$ python -q
>>> import numpy as np
>>> np.set_printoptions(precision=4, suppress=True, linewidth=140, floatmode="fixed")
>>> def rd(a):
...     return np.round(a, 4) + 0
... 
>>> J = np.load("case4.npy")
>>> print(J)
[[ 0.2729  0.8076  0.6044]
 [-0.1194 -0.4462 -0.2913]
 [-0.1586 -0.5649 -0.3799]
 [-0.0599 -0.2355 -0.1489]
 [ 0.1974  0.6640  0.4621]
 [ 0.3452  0.8937  0.7163]
 [ 0.3452  0.8937  0.7163]
 [-0.3452 -0.8937 -0.7163]
 [-0.1391 -0.5080 -0.3364]
 [ 0.2729  0.8076  0.6044]]
>>> proj = J @ np.linalg.solve(J.T @ J, J.T)
>>> print(rd(proj @ J[:, 1]))
[ 0.8076 -0.4462 -0.5649 -0.2355  0.6640  0.8937  0.8937 -0.8937 -0.5080  0.8076]
>>> print(rd(np.diag(proj)))
[0.4143 0.2872 0.2298 0.1704 0.2291 0.3306 0.3306 0.3306 0.2630 0.4143]
>>> print(np.allclose(proj @ proj, proj))
True
>>> print(rd(np.linalg.eigvalsh(proj)))
[0.0000 0.0000 0.0000 0.0000 0.0000 0.0000 0.0000 1.0000 1.0000 1.0000]
>>> gram = np.cov(J, rowvar=False)
>>> print(rd(gram))
[[0.0634 0.1820 0.1376]
 [0.1820 0.5302 0.3977]
 [0.1376 0.3977 0.2996]]
>>> print(rd(J.std(axis=0)))
[0.2388 0.6908 0.5193]
>>> print(rd(np.corrcoef(J[:, 1], J[:, 0])[0, 1]))
0.993
>>> rng = np.random.default_rng(985)
>>> X = np.triu(rng.random((5, 5)) < 0.5, 1).astype(int)
>>> X = X + X.T
>>> print(X)
[[0 1 1 1 1]
 [1 0 1 1 1]
 [1 1 0 1 1]
 [1 1 1 0 1]
 [1 1 1 1 0]]
>>> # symmetric, so the eigenvalues are real
>>> proj = np.triu(np.array([[3, 4, 5, 4, 1],
...     [0, 5, 4, 5, 0],
...     [4, 3, 0, 5, 2],
...     [0, 0, 1, 0, 0],
...     [4, 0, 3, 4, 5]]), 1) + np.eye(5)
>>> out = proj @ X @ np.linalg.inv(proj)
>>> print(out)
[[  14.0000  -45.0000  120.0000 -420.0000 -240.0000]
 [  10.0000  -31.0000   80.0000 -280.0000 -160.0000]
 [   8.0000  -24.0000   63.0000 -224.0000 -128.0000]
 [   1.0000   -3.0000    8.0000  -29.0000  -16.0000]
 [   1.0000   -3.0000    8.0000  -28.0000  -17.0000]]
>>> print(rd(np.linalg.det(out)))
4.0
>>> print(rd(np.poly(out)))
[  1.0000   0.0000 -10.0000 -20.0000 -15.0000  -4.0000]
